% ipython --no-banner

In [1]: import numpy as np

In [2]: np.set_printoptions(precision=1, suppress=True, linewidth=160, floatmode="fixed")

In [3]: rd = lambda a: np.round(a, 1) + 0

In [4]: out = np.array([[4, -6, 4, 3, -9, 9, -5],
   ...:     [8, 2, -7, -3, -3, -4, 0],
   ...:     [4, -9, 5, 1, 3, -3, -8],
   ...:     [6, 3, -1, -1, -3, 3, 0],
   ...:     [-2, 8, -7, 1, -8, -7, -7],
   ...:     [-8, 3, 1, -1, 9, -3, -2],
   ...:     [1, -5, 7, 8, 7, 2, -9]])

In [5]: basis = np.array([[0]])

In [6]: m1 = np.block([[out, np.array([[2], [0], [0], [1], [2], [3], [0]])], [np.zeros((1, 7)), basis]])

In [7]: m1
Out[7]: 
array([[ 4.0, -6.0,  4.0,  3.0, -9.0,  9.0, -5.0,  2.0],
       [ 8.0,  2.0, -7.0, -3.0, -3.0, -4.0,  0.0,  0.0],
       [ 4.0, -9.0,  5.0,  1.0,  3.0, -3.0, -8.0,  0.0],
       [ 6.0,  3.0, -1.0, -1.0, -3.0,  3.0,  0.0,  1.0],
       [-2.0,  8.0, -7.0,  1.0, -8.0, -7.0, -7.0,  2.0],
       [-8.0,  3.0,  1.0, -1.0,  9.0, -3.0, -2.0,  3.0],
       [ 1.0, -5.0,  7.0,  8.0,  7.0,  2.0, -9.0,  0.0],
       [ 0.0,  0.0,  0.0,  0.0,  0.0,  0.0,  0.0,  0.0]])

In [8]: rd(np.trace(np.linalg.pinv(m1) @ m1))
Out[8]: np.float64(7.0)

In [9]: out = np.array([[0, 1], [2, 2], [1, 0]])

In [10]: feats = np.tile(out, (2, 3))

In [11]: print(feats)
[[0 1 0 1 0 1]
 [2 2 2 2 2 2]
 [1 0 1 0 1 0]
 [0 1 0 1 0 1]
 [2 2 2 2 2 2]
 [1 0 1 0 1 0]]

In [12]: rng = np.random.default_rng(1537)

In [13]: labels = rng.permutation(6)

In [14]: labels
Out[14]: array([4, 3, 0, 5, 2, 1])

In [15]: out = feats[labels][:, labels]

In [16]: print(np.trace(out))
6

In [17]: Uu, sigma, vt = np.linalg.svd(feats)

In [18]: np.argmax(sigma[:-1] / (sigma[1:] + 1e-6)) + 1
Out[18]: np.int64(2)

In [19]: print(rd(sigma))
[7.3 2.4 0.0 0.0 0.0 0.0]

In [20]: out = Uu[:, :2] @ np.diag(sigma[:2]) @ vt[:2]

In [21]: rd(np.linalg.norm(feats - out) / np.linalg.norm(feats))
Out[21]: np.float64(0.0)

In [22]: rd(np.abs(feats - out).max())
Out[22]: np.float64(0.0)

In [23]: np.linalg.matrix_rank(feats, rtol=0.05)
Out[23]: np.int64(2)

In [24]: Uu, sigma, vt = np.linalg.svd(feats, full_matrices=False)

In [25]: rd(sigma)
Out[25]: array([7.3, 2.4, 0.0, 0.0, 0.0, 0.0])

In [26]: np.cumsum(sigma ** 2) / np.sum(sigma ** 2)
Out[26]: array([0.9, 1.0, 1.0, 1.0, 1.0, 1.0])

In [27]: print(rd(Uu.T @ feats @ vt.T))
[[7.3 0.0 0.0 0.0 0.0 0.0]
 [0.0 2.4 0.0 0.0 0.0 0.0]
 [0.0 0.0 0.0 0.0 0.0 0.0]
 [0.0 0.0 0.0 0.0 0.0 0.0]
 [0.0 0.0 0.0 0.0 0.0 0.0]
 [0.0 0.0 0.0 0.0 0.0 0.0]]

In [28]: np.abs(Uu[:, 0]).round(6).argmax()
Out[28]: np.int64(1)

In [29]: out = feats / np.sqrt((feats ** 2).mean(axis=1, keepdims=True))

In [30]: np.linalg.matrix_rank(out) == np.linalg.matrix_rank(feats)
Out[30]: np.True_

In [31]: np.linalg.matrix_rank(feats - feats.mean(axis=1, keepdims=True))
Out[31]: np.int64(1)

In [32]: out[4]
Out[32]: array([1.0, 1.0, 1.0, 1.0, 1.0, 1.0])

In [33]: cov = feats.T @ feats

In [34]: np.linalg.matrix_rank(cov)
Out[34]: np.int64(2)

In [35]: print(cov)
[[10  8 10  8 10  8]
 [ 8 10  8 10  8 10]
 [10  8 10  8 10  8]
 [ 8 10  8 10  8 10]
 [10  8 10  8 10  8]
 [ 8 10  8 10  8 10]]

In [36]: M = np.load("arr.npy")

In [37]: M
Out[37]: 
array([[-0.4,  1.0, -0.9, -1.8],
       [ 0.9,  0.2,  0.8,  1.6],
       [-0.8, -1.1, -0.7, -1.4],
       [ 1.2,  1.5,  1.0,  1.8],
       [ 0.0, -0.9, -0.7, -0.7],
       [ 0.1,  0.4,  0.3,  0.8],
       [ 0.3, -1.8, -0.7, -1.5],
       [-0.1,  1.8, -0.1, -0.2],
       [ 0.4, -1.0, -0.6, -0.7],
       [-0.4, -1.2,  0.0, -0.2]])

In [38]: labels = rng.permutation(4)

In [39]: out = M[:, labels] * rng.choice([-1, 1], 4)

In [40]: out
Out[40]: 
array([[ 1.0,  0.9, -1.8, -0.4],
       [ 0.2, -0.8,  1.6,  0.9],
       [-1.1,  0.7, -1.4, -0.8],
       [ 1.5, -1.0,  1.8,  1.2],
       [-0.9,  0.7, -0.7,  0.0],
       [ 0.4, -0.3,  0.8,  0.1],
       [-1.8,  0.7, -1.5,  0.3],
       [ 1.8,  0.1, -0.2, -0.1],
       [-1.0,  0.6, -0.7,  0.4],
       [-1.2, -0.0, -0.2, -0.4]])

In [41]: Uu, _, vt = np.linalg.svd(M.T @ out)

In [42]: labels
Out[42]: array([1, 2, 3, 0])

In [43]: rd(np.linalg.lstsq(M, out)[0])
Out[43]: 
array([[ 0.0,  0.0,  0.0,  1.0],
       [ 1.0,  0.0,  0.0,  0.0],
       [ 0.0, -1.0,  0.0,  0.0],
       [ 0.0,  0.0,  1.0,  0.0]])

In [44]: rd(Uu @ vt)
Out[44]: 
array([[ 0.0,  0.0,  0.0,  1.0],
       [ 1.0,  0.0,  0.0,  0.0],
       [ 0.0, -1.0,  0.0,  0.0],
       [ 0.0,  0.0,  1.0,  0.0]])

In [45]: u, v = M[6], M[7]

In [46]: print(u @ v)
-2.9

In [47]: p = (u @ v) / (u @ u) * u

In [48]: rd((v - p) @ u)
Out[48]: np.float64(0.0)

In [49]: rd(v - p)
Out[49]: array([ 0.0,  0.9, -0.4, -0.9])

In [50]: rd(np.linalg.norm(u + v) ** 2 + np.linalg.norm(u - v) ** 2)
Out[50]: np.float64(18.7)

In [51]: np.linalg.matrix_rank(np.outer(u, v))
Out[51]: np.int64(1)

In [52]: [round(float(x), 1) for x in np.linalg.svd(m1, compute_uv=False)[:3]]
Out[52]: [24.0, 20.1, 15.4]

In [53]: np.argsort(-np.linalg.norm(m1, axis=0).round(6), kind="stable")[:3]
Out[53]: array([4, 1, 6])

In [54]: np.linalg.cond(m1) > 100
Out[54]: np.True_

In [55]: rd(np.linalg.norm(m1, 2) / np.linalg.norm(m1))
Out[55]: np.float64(0.6)

In [56]: print(np.linalg.matrix_rank(m1, rtol=0.1))
6

In [57]: E = np.load("out15.npy")

In [58]: E
Out[58]: 
array([[ 1, -1, -1,  1, -1,  1,  1, -1],
       [ 1,  1, -1, -1, -1, -1,  1,  1],
       [ 1,  1,  1,  1, -1, -1, -1, -1],
       [ 1, -1,  1, -1,  1, -1,  1, -1]])

In [59]: out = E / np.linalg.norm(E, axis=1, keepdims=True)

In [60]: cov = out @ out.T

In [61]: np.argwhere(np.triu(np.abs(cov) > 0.95, 1))
Out[61]: array([], shape=(0, 2), dtype=int64)

In [62]: print((np.abs(cov) > 0.9).astype(int))
[[1 0 0 0]
 [0 1 0 0]
 [0 0 1 0]
 [0 0 0 1]]

In [63]: (cov - 2 * np.eye(4)).round(6).argmax(axis=1)
Out[63]: array([1, 0, 0, 0])

In [64]: rd(np.linalg.norm(E, 1)), rd(np.linalg.norm(E, np.inf))
Out[64]: (np.float64(4.0), np.float64(8.0))

In [65]: rd(np.linalg.norm(E[3] - E[1]))
Out[65]: np.float64(4.0)

In [66]: rd(np.linalg.norm(E, "nuc"))
Out[66]: np.float64(11.3)

In [67]: E[3] @ E[1]
Out[67]: np.int64(0)

In [68]: u, v = E[0], E[2]

In [69]: u @ u
Out[69]: np.int64(8)

In [70]: p = (u @ v) / (u @ u) * u

In [71]: np.linalg.matrix_rank(np.outer(u, v))
Out[71]: np.int64(1)

In [72]: (v - p) @ u
Out[72]: np.float64(0.0)

In [73]: p
Out[73]: array([ 0.0, -0.0, -0.0,  0.0, -0.0,  0.0,  0.0, -0.0])

In [74]: rd(np.linalg.norm(u + v) ** 2 + np.linalg.norm(u - v) ** 2)
Out[74]: np.float64(32.0)

In [75]: v - p
Out[75]: array([ 1.0,  1.0,  1.0,  1.0, -1.0, -1.0, -1.0, -1.0])

In [76]: Uu, sigma, vt = np.linalg.svd(E, full_matrices=False)

In [77]: rd(np.cumsum(sigma ** 2) / np.sum(sigma ** 2))
Out[77]: array([0.3, 0.5, 0.8, 1.0])

In [78]: rd(sigma)
Out[78]: array([2.8, 2.8, 2.8, 2.8])

In [79]: rd(sigma / sigma[0])
Out[79]: array([1.0, 1.0, 1.0, 1.0])

In [80]: rd(Uu.T @ E @ vt.T)
Out[80]: 
array([[2.8, 0.0, 0.0, 0.0],
       [0.0, 2.8, 0.0, 0.0],
       [0.0, 0.0, 2.8, 0.0],
       [0.0, 0.0, 0.0, 2.8]])

In [81]: np.allclose(Uu * sigma @ vt, E)
Out[81]: True

In [82]: print(rd(Uu.T @ Uu))
[[1.0 0.0 0.0 0.0]
 [0.0 1.0 0.0 0.0]
 [0.0 0.0 1.0 0.0]
 [0.0 0.0 0.0 1.0]]

In [83]: def softmax(z):
    ...:     e = np.exp(z - z.max(axis=-1, keepdims=True))
    ...:     return e / e.sum(axis=-1, keepdims=True)
    ...: 

In [84]: rd(softmax(E).sum(axis=1))
Out[84]: array([1.0, 1.0, 1.0, 1.0])

In [85]: rd(softmax(E[1] + 4))
Out[85]: array([0.2, 0.2, 0.0, 0.0, 0.0, 0.0, 0.2, 0.2])

In [86]: print(rd(softmax(E[1])))
[0.2 0.2 0.0 0.0 0.0 0.0 0.2 0.2]

In [87]: scores = E @ E.T / np.sqrt(8)

In [88]: rd(softmax(scores)[1] @ E)
Out[88]: array([ 1.0,  0.8, -0.8, -0.8, -0.9, -0.9,  0.9,  0.7])

In [89]: rd(softmax(scores))
Out[89]: 
array([[0.8, 0.1, 0.1, 0.1],
       [0.1, 0.8, 0.1, 0.1],
       [0.1, 0.1, 0.8, 0.1],
       [0.1, 0.1, 0.1, 0.8]])

In [90]: labels = rng.integers(0, 3, 4)

In [91]: F = (labels[:, None] == labels) * 4 + np.eye(4)

In [92]: F
Out[92]: 
array([[5.0, 0.0, 0.0, 4.0],
       [0.0, 5.0, 4.0, 0.0],
       [0.0, 4.0, 5.0, 0.0],
       [4.0, 0.0, 0.0, 5.0]])

In [93]: vec = np.array([1, 0, 1, 2])

In [94]: h1 = np.maximum(F @ vec, 0)

In [95]: F.T @ h1
Out[95]: array([121.0,  40.0,  41.0, 122.0])

In [96]: np.maximum(F @ (3 * vec), 0)
Out[96]: array([39.0, 12.0, 15.0, 42.0])

In [97]: print(np.maximum(F @ vec, 0) - np.maximum(-F @ vec, 0))
[13.0  4.0  5.0 14.0]

In [98]: rd(np.tanh(F @ vec))
Out[98]: array([1.0, 1.0, 1.0, 1.0])

In [99]: h1
Out[99]: array([13.0,  4.0,  5.0, 14.0])

In [100]: F * (h1 > 1e-9)[:, None]
Out[100]: 
array([[5.0, 0.0, 0.0, 4.0],
       [0.0, 5.0, 4.0, 0.0],
       [0.0, 4.0, 5.0, 0.0],
       [4.0, 0.0, 0.0, 5.0]])

In [101]: proj = np.triu(np.array([[1, -2, 1, 2], [2, -1, 0, 2], [2, 2, -2, -2], [0, 0, 2, -2]]), 1) + np.eye(4)

In [102]: out = proj @ F @ np.linalg.inv(proj)

In [103]: np.linalg.matrix_rank(out)
Out[103]: np.int64(4)

In [104]: proj @ F - F @ proj
Out[104]: 
array([[ 8.0,  4.0, -8.0,  0.0],
       [ 8.0,  0.0,  0.0,  8.0],
       [-8.0,  0.0,  0.0, -8.0],
       [ 0.0,  8.0, -4.0, -8.0]])

In [105]: evals, vecs = np.linalg.eigh(F)

In [106]: vec = np.array([1, 1, 1, 3])

In [107]: rd(np.linalg.eigvalsh(F[1:, 1:]))
Out[107]: array([1.0, 5.0, 9.0])

In [108]: print(rd(vec @ F @ vec / (vec @ vec)), rd(evals[0]), evals[-1])
7.7 1.0 9.0

In [109]: rd(vecs * np.sqrt(evals) @ vecs.T)
Out[109]: 
array([[2.0, 0.0, 0.0, 1.0],
       [0.0, 2.0, 1.0, 0.0],
       [0.0, 1.0, 2.0, 0.0],
       [1.0, 0.0, 0.0, 2.0]])

In [110]: print(vec @ F @ vec)
92.0

In [111]: labels = rng.permutation(4)

In [112]: labels
Out[112]: array([2, 0, 3, 1])

In [113]: out = F[labels][:, labels]

In [114]: np.trace(out)
Out[114]: np.float64(20.0)

In [115]: np.allclose(out, F)
Out[115]: True

In [116]: rd(np.sort(np.abs(np.linalg.eigvals(out))))
Out[116]: array([1.0, 1.0, 9.0, 9.0])

In [117]: out
Out[117]: 
array([[5.0, 0.0, 0.0, 4.0],
       [0.0, 5.0, 4.0, 0.0],
       [0.0, 4.0, 5.0, 0.0],
       [4.0, 0.0, 0.0, 5.0]])

In [118]: print(np.diag(out))
[5.0 5.0 5.0 5.0]

In [119]: vec = np.array([3, 0, 3, -1])

In [120]: np.sign((out @ vec).round(6))
Out[120]: array([1.0, 1.0, 1.0, 1.0])

In [121]: out @ (2 * vec)
Out[121]: array([22.0, 24.0, 30.0, 14.0])

In [122]: print(out @ np.ones(4))
[9.0 9.0 9.0 9.0]

In [123]: np.einsum("ij,j->i", out, vec)
Out[123]: array([11.0, 12.0, 15.0,  7.0])

In [124]: (out @ vec).argmax()
Out[124]: np.int64(2)

In [125]: W0 = np.load("a.npy")

In [126]: W0
Out[126]: 
array([[ 2.0, -0.4, -0.4, -0.2],
       [-0.2,  0.4, -0.8,  0.3],
       [ 1.3,  1.5,  0.5, -1.2],
       [ 1.3,  1.0,  0.4, -0.6]])

In [127]: W1 = np.array([[5, -5, -3, -5, 5, 1],
     ...:     [-3, -4, -1, -2, -5, 2],
     ...:     [-5, -4, 5, 1, -5, -2],
     ...:     [5, -4, -2, -4, -4, -5]])

In [128]: coef = np.array([2, 1, 2, -1, 3, 2])

In [129]: H = np.maximum(W0 @ W1 + coef, 0)

In [130]: np.linalg.matrix_rank(H)
Out[130]: np.int64(4)

In [131]: print(rd(H))
[[14.2  0.0  0.0  0.0 17.8  5.0]
 [ 5.3  2.4  0.0  0.0  2.8  2.7]
 [ 0.0  0.0  1.5  0.0  4.3 11.3]
 [ 0.5  0.0  0.3  0.0  4.9  7.5]]

In [132]: (H > 0).astype(int)
Out[132]: 
array([[1, 0, 0, 0, 1, 1],
       [1, 1, 0, 0, 1, 1],
       [0, 0, 1, 0, 1, 1],
       [1, 0, 1, 0, 1, 1]])

In [133]: basis = np.array([[6, 7], [9, 3], [6, 0], [9, 2], [0, 1], [4, 1]])

In [134]: W1 @ basis
Out[134]: 
array([[-74,  16],
       [-70, -40],
       [-35, -52],
       [-74,   6]])
